% ipython --no-banner

In [1]: import numpy as np

In [2]: import numpy.linalg as la

In [3]: np.set_printoptions(precision=2, suppress=True, linewidth=100, sign=" ")

In [4]: E = np.loadtxt("x.csv", delimiter=",")

In [5]: E
Out[5]: 
array([[ 7.7 ,  2.83,  2.57],
       [ 5.03, -4.15, -7.04],
       [-2.25,  7.07, -5.05]])

In [6]: vec = np.array([1, 3, 0])

In [7]: y = E @ vec

In [8]: beta, lr = np.zeros(3), 1 / la.norm(E, 2) ** 2

In [9]: for i in range(12):
   ...:     beta -= lr * E.T @ (E @ beta - y)
   ...:     if i % 2 == 0: print(i, round(la.norm(E @ beta - y), 2))
   ...: 
0 8.52
2 1.0
4 0.12
6 0.01
8 0.0
10 0.0

In [10]: beta.round(2) + 0
Out[10]: array([ 1.,  3.,  0.])

In [11]: np.round(la.cond(E), 2)
Out[11]: np.float64(1.23)

In [12]: np.allclose(E, E.T)
Out[12]: False

In [13]: E.inv()
AttributeError: 'numpy.ndarray' object has no attribute 'inv'


In [14]: print(round(np.abs(la.eigvals(E)).max(), 2))
9.09

In [15]: la.determinant(E)
AttributeError: module 'numpy.linalg' has no attribute 'determinant'


In [16]: f = np.array([2, 1, 2])

In [17]: M2 = E + np.outer(f, np.eye(3)[0])

In [18]: la.matrix_rank(la.inv(M2) - la.inv(E), tol=1e-8)
Out[18]: np.int64(1)

In [19]: la.matrix_rank(M2 - E)
Out[19]: np.int64(1)

In [20]: hat = np.triu(np.array([[1, 2, -2], [-1, -2, -2], [-2, -1, 2]]), 1) + np.eye(3)

In [21]: M2 = hat @ E @ la.inv(hat)

In [22]: M2
Out[22]: 
array([[ 22.27, -64.15, -85.17],
       [  9.54, -37.38, -52.61],
       [ -2.25,  11.58,  13.6 ]])

In [23]: print(np.poly(M2))
[   1.      1.5    -8.51 -729.  ]

In [24]: m1 = np.array([[0, 0, 0, 0], [0, 0, 1, 0], [0, 1, 0, 0], [0, 0, 0, 0]])

In [25]: U, sig, VT = la.svd(m1)

In [26]: print(sig)
[ 1.  1.  0.  0.]

In [27]: M2 = U[:, :2] @ np.diag(sig[:2]) @ VT[:2]

In [28]: la.matrix_rank(M2)
Out[28]: np.int64(2)

In [29]: round(float(la.norm(m1 - M2) / la.norm(m1)), 2)
Out[29]: 0.0

In [30]: print(la.matrix_rank(m1, rtol=0.05))
2

In [31]: rng = np.random.default_rng(898)

In [32]: M2 = m1 + rng.integers(-2, 3, (4, 2)) @ rng.integers(-2, 3, (2, 4))

In [33]: M2
Out[33]: 
array([[-6,  2, -2,  2],
       [ 6, -2,  3, -2],
       [ 1,  2, -3,  3],
       [-3, -1,  4, -4]])

In [34]: la.matrix_rank(M2 - m1, tol=1e-8)
Out[34]: np.int64(2)

In [35]: np.abs(M2 - m1).sum(axis=1)
Out[35]: array([ 12,  12,   8,  12])
